$ python -q
>>> import numpy as np
>>> np.set_printoptions(suppress=True, linewidth=140)
>>> arr = np.loadtxt("test11.csv", delimiter=",")
>>> arr.round(1)
array([[ 5.1,  8.3, -0.4, -1.2,  2.1],
       [ 5.6,  6.3, -4.3,  1.7,  2.6],
       [-2.9, -7.8, -3.9,  4. , -0.8],
       [-5.7, -6.8,  3.6, -1.2, -2.6],
       [-4.1, -1.3,  7.4, -4.7, -2.3],
       [-5.5, -7.8,  1.9,  0.1, -2.3],
       [-1.1, -6.2, -5.9,  5. ,  0.1],
       [-4.8, -8.4, -0.3,  1.7, -1.9],
       [ 5.2,  8.1, -1. , -0.8,  2.2],
       [-2.6, -7.6, -4.2,  4.2, -0.7],
       [ 5.5,  5.4, -5.2,  2.5,  2.7],
       [ 5. ,  3.5, -6.5,  3.7,  2.6],
       [ 2.3,  7.3,  4.7, -4.4,  0.5],
       [-5.6, -7.6,  2.4, -0.3, -2.4],
       [-4.7, -8.4, -0.7,  1.9, -1.8],
       [-0.8, -5.9, -6.2,  5.1,  0.3],
       [ 5.7,  6.6, -3.9,  1.4,  2.6],
       [ 5.6,  6.1, -4.6,  1.9,  2.7],
       [ 5.2,  4.1, -6.2,  3.4,  2.6],
       [-5.5, -5.2,  5.4, -2.7, -2.7],
       [ 5.6,  7.5, -2.5,  0.3,  2.4],
       [ 4.9,  3.4, -6.6,  3.8,  2.6],
       [ 3. , -0.7, -7.7,  5.2,  1.9],
       [ 4.6,  2.6, -7. ,  4.1,  2.5],
       [-3.5, -0.3,  7.6, -5. , -2.1],
       [ 5.3,  4.7, -5.8,  3. ,  2.7],
       [-4.9, -8.4, -0.2,  1.6, -1.9],
       [ 5.6,  6.1, -4.5,  1.9,  2.6],
       [ 4.3,  8.4,  1.5, -2.5,  1.6],
       [-5.6, -7.3,  3. , -0.7, -2.5],
       [ 0.9, -4. , -7.2,  5.5,  1. ],
       [-4.2, -1.6,  7.3, -4.6, -2.3],
       [ 0.3,  5.4,  6.5, -5.3, -0.5],
       [-5.6, -7.5,  2.6, -0.4, -2.5],
       [-2.7,  1.2,  7.7, -5.3, -1.8]])
>>> z = arr[:, 0] > np.median(arr[:, 0])
>>> u = arr[z].mean(axis=0) - arr[~z].mean(axis=0)
>>> print((((arr - arr.mean(axis=0)) @ u > 0) == z).mean())
1.0
>>> U, sig, VT = np.linalg.svd(arr)
>>> print(np.argmax(sig[:-1] / (sig[1:] + 1e-6)) + 1)
2
>>> other = U[:, :2] @ np.diag(sig[:2]) @ VT[:2]
>>> print(round(np.linalg.norm(arr - other) / np.linalg.norm(arr), 1))
0.0
>>> round(np.abs(arr - other).max(), 1)
np.float64(0.0)
>>> round(float(np.linalg.norm(arr[8], 1)), 1), round(np.linalg.norm(arr[8], np.inf), 1)
(17.3, np.float64(8.1))
>>> round(float(np.linalg.norm(arr) ** 2 / np.linalg.norm(arr, 2) ** 2), 1)
1.5
>>> print(round(float(np.linalg.norm(arr, 2)), 1))
47.6
>>> np.linalg.norm(arr, axis=1).argmax()
np.int64(4)
>>> round(float(np.linalg.norm(arr, 1)), 1), round(np.linalg.norm(arr, np.inf), 1)
(197.6, np.float64(21.5))
>>> dist = np.linalg.norm(arr[:, None] - arr[None], axis=-1)
>>> np.round(np.linalg.norm(arr, axis=1), 1)
array([10., 10., 10., 10., 10., 10., 10., 10., 10., 10., 10., 10., 10., 10., 10., 10., 10., 10., 10., 10., 10., 10., 10., 10., 10., 10.,
       10., 10., 10., 10., 10., 10., 10., 10., 10.])
>>> dist.shape
(35, 35)
>>> np.linalg.matrix_rank(dist ** 2)
np.int64(3)
>>> dist.mean(axis=1).argmax()
np.int64(32)
>>> (dist + 1e9 * np.eye(35)).round(6).argmin(axis=1)
array([ 8, 27,  9, 29, 31, 13, 15, 26,  0,  2, 25, 21, 32, 33,  7,  6,  1, 27, 11,  3,  8, 11, 23, 21,  4, 18,  7, 17,  0, 33, 15,  4, 12,
       13, 24])
>>> np.unravel_index(dist.round(6).argmax(), dist.shape)
(np.int64(13), np.int64(20))
>>> U, sig, VT = np.linalg.svd(arr)
>>> V = VT[:(sig > 1e-8).sum()]
>>> rng = np.random.default_rng(571)
>>> x = arr[29] + -2 * arr[20] + rng.integers(2) * np.eye(5)[2]
>>> print(x.round(1))
[-16.8 -22.3   8.9  -1.3  -7.4]
>>> np.round(np.linalg.norm(x - V.T @ V @ x), 1)
np.float64(0.6)
>>> print(np.allclose(V.T @ V @ x, x))
False
>>> E = np.load("layer6.npy")
>>> E
array([[ 2, -5,  2, -5],
       [ 3,  3,  3,  3],
       [ 2, -5,  2, -5],
       [ 3,  3,  3,  3]])
>>> U, sig, VT = np.linalg.svd(E)
>>> np.argmax(sig[:-1] / (sig[1:] + 1e-6)) + 1
np.int64(2)
>>> other = U[:, :2] @ np.diag(sig[:2]) @ VT[:2]
>>> round(float(np.linalg.norm(E - other, 2)), 1), round(float(sig[2]), 1)
(0.0, 0.0)
>>> np.linalg.matrix_rank(E, rtol=0.05)
np.int64(2)
>>> [round(float(x), 1) for x in np.linalg.svd(arr, compute_uv=False)[:3]]
[47.6, 35.1, 0.0]
>>> np.linalg.matrix_rank(arr, rtol=0.1)
np.int64(2)
>>> np.linalg.cond(arr) > 100
np.True_
>>> round(float(np.linalg.norm(arr, 2) / np.linalg.norm(arr)), 1)
0.8
>>> def softmax(z):
...     e = np.exp(z - z.max(axis=-1, keepdims=True))
...     return e / e.sum(axis=-1, keepdims=True)
... 
>>> print(np.round(softmax(E[0] + 5), 1) + 0)
[0.5 0.  0.5 0. ]
>>> np.round(softmax(E[0]), 1) + 0
array([0.5, 0. , 0.5, 0. ])
>>> print(softmax(E).sum(axis=1))
[1. 1. 1. 1.]
>>> att = E @ E.T / np.sqrt(4)
>>> np.round(softmax(att + np.triu(np.full(att.shape, -np.inf), 1)), 1) + 0
array([[1. , 0. , 0. , 0. ],
       [0. , 1. , 0. , 0. ],
       [0.5, 0. , 0.5, 0. ],
       [0. , 0.5, 0. , 0.5]])
>>> softmax(att)[0] @ E
array([ 2., -5.,  2., -5.])
>>> softmax(att).round(6).argmax(axis=1)
array([0, 1, 0, 1])
>>> data = np.array([[-0.7, 0.4, 0.3, -1.2],
...     [0.4, 0.2, -1.0, 1.1],
...     [0.0, -1.5, -0.7, -0.9],
...     [0.7, -1.2, -1.0, -1.0],
...     [-0.2, -0.2, -0.4, 1.0],
...     [0.5, -0.7, 0.3, 0.4],
...     [2.6, -0.6, -1.7, 1.6]])
>>> u, v = data[0], data[2]
>>> np.round(u @ u, 1)
np.float64(2.2)
>>> p = (u @ v) / (u @ u) * u
>>> np.linalg.matrix_rank(np.outer(u, v))
np.int64(1)
>>> print(np.round(np.outer(u, v), 1))
[[-0.   1.   0.5  0.6]
 [ 0.  -0.6 -0.3 -0.4]
 [ 0.  -0.4 -0.2 -0.3]
 [-0.   1.8  0.8  1.1]]
>>> p.round(1) + 0
array([-0.1,  0. ,  0. , -0.1])
>>> F = np.loadtxt("case14.csv", delimiter=",")
>>> print(F)
[[ 7.5 -2.9  1.1  3.7]
 [ 2.1  6.8 -1.7 -3.6]
 [ 7.7 -2.5 -0.9  2.1]
 [-3.3  5.9 -4.  -5.5]
 [ 3.1 -0.2  4.2  4.3]
 [-0.7  3.7  6.8  4. ]
 [ 3.3  3.2  4.7  3.1]
 [ 1.8  4.7  2.9  0.8]
 [-3.4  6.6  2.5 -0.9]
 [-4.7  2.7 -1.3 -2.1]
 [ 8.3  0.9 10.6  9.2]
 [ 8.1  0.7 10.1  8.8]
 [ 2.9 -2.2  8.7  8.6]
 [ 3.7 -1.3  1.5  2.9]
 [ 5.8  7.3 -2.  -3.6]
 [ 4.4  3.3 -3.4 -2.9]
 [ 5.7  1.5  1.7  1.9]
 [ 9.1  0.1  9.3  8.6]
 [10.9  0.8 -5.1 -2.3]
 [ 0.9  4.  -8.2 -7.3]
 [-1.   4.  -3.  -3.6]
 [ 2.3  3.1  6.9  4.7]
 [-1.2  7.6  1.6 -1.8]
 [11.  -0.1 -2.5  0. ]
 [ 3.5  5.3  6.5  3.5]
 [ 2.1  1.3  1.8  1.7]
 [ 3.   3.7  2.1  0.8]
 [ 1.4  2.3  0.6  0.2]
 [ 3.7  3.1 -1.3 -1.3]
 [ 4.7  3.8 -4.6 -4.1]
 [-3.   0.9  2.4  1.8]
 [ 0.5  9.2 -2.9 -5.8]
 [ 2.   5.8  2.4  0. ]
 [ 0.8  3.2  1.2  0.2]
 [ 8.3 -0.3 -1.8  0.4]
 [10.9  4.7  4.1  2.7]
 [ 8.3  2.8 -2.7 -1.8]
 [-0.7  0.9  6.7  5.3]
 [ 5.8  1.  -1.7 -0.4]]
>>> Ac = arr - arr.mean(axis=1)
Traceback (most recent call last):
  File "<python-input-59>", line 1, in <module>
    Ac = arr - arr.mean(axis=1)
         ~~~~^~~~~~~~~~~~~~~~~~
ValueError: operands could not be broadcast together with shapes (35,5) (35,) 
>>> Ac = arr - arr.mean(axis=0)
>>> U, sig, VT = np.linalg.svd(Ac, full_matrices=False)
>>> np.abs(U[:, 0]).argmax()
np.int64(3)
>>> np.abs(VT[0]).argmax()
np.int64(1)
>>> np.linalg.matrix_rank(Ac)
np.int64(2)
>>> print(np.searchsorted(np.cumsum(sig ** 2) / (sig ** 2).sum(), 0.9) + 1)
2
>>> np.round(Ac.mean(axis=0), 1) + 0
array([0., 0., 0., 0., 0.])
>>> np.round(sig ** 2 / (sig ** 2).sum(), 1) + 0
array([0.7, 0.3, 0. , 0. , 0. ])
>>> sig.round(1) + 0
array([47.5, 34.5,  0. ,  0. ,  0. ])
>>> G = np.cov(F, rowvar=False)
>>> np.median(F, axis=0)
array([3.1, 3.1, 1.5, 0.4])
>>> round(float(np.corrcoef(F[:, 0], F[:, 3])[0, 1]), 1)
0.3
>>> np.argwhere(np.triu(np.abs(np.corrcoef(F.T)) > 0.8, 1))
array([[2, 3]])
>>> print(np.round(np.linalg.eigvalsh(G)[::-1], 1) + 0)
[38.9 18.2  5.7  0. ]
>>> G.round(1)
array([[17.3, -5.3,  1.2,  5.2],
       [-5.3,  8.3, -3.2, -6.9],
       [ 1.2, -3.2, 20.4, 17. ],
       [ 5.2, -6.9, 17. , 16.7]])
>>> x = np.array([0, 5, 2, 0])
>>> target = data @ x
>>> print(np.round(np.linalg.solve(data.T @ data, data.T @ target), 1) + 0)
[0. 5. 2. 0.]
>>> np.round(np.linalg.pinv(data) @ data, 1) + 0
array([[1., 0., 0., 0.],
       [0., 1., 0., 0.],
       [0., 0., 1., 0.],
       [0., 0., 0., 1.]])
>>> target = target + 0.3 * rng.normal(size=7)
>>> target.round(1)
array([ 1.9, -1.2, -8.9, -7.9, -2.2, -2.9, -6.3])
>>> b, *_ = np.linalg.lstsq(data, target)
>>> np.round(data.T @ (target - data @ b), 1) + 0
array([0., 0., 0., 0.])
>>> b.round(1) + 0
array([0.2, 4.9, 2.2, 0. ])
>>> x = np.array([2, 4, 3, 5])
>>> target = F @ x
>>> np.round(np.linalg.lstsq(F, target)[0], 1)
array([2., 4., 3., 5.])
>>> target = target + 0.1 * rng.normal(size=39)
>>> print(target.round(1))
[ 25.2   8.2  13.1 -22.7  39.5  53.7  49.   34.9  22.5 -13.   98.2  93.5  66.1  21.3  16.8  -2.9  32.   89.5  -1.8 -43.3 -12.9  61.1  23.8
  14.2  65.3  23.2  31.4  14.8   9.4  -9.5  13.9   0.1  34.5  19.   12.2  66.3  10.8  48.8   8.6]
>>> b, *_ = np.linalg.lstsq(F, target)
>>> b.round(1)
array([2., 4., 3., 5.])
>>> np.round(np.linalg.norm(target - F @ b), 1)
np.float64(0.6)
>>> [round(float(np.linalg.norm(np.linalg.solve(F.T @ F + lam * np.eye(4), F.T @ target))), 2) for lam in (0, 1, 10, 100)]
[7.35, 7.08, 6.74, 6.23]
>>> b.round()
array([2., 4., 3., 5.])
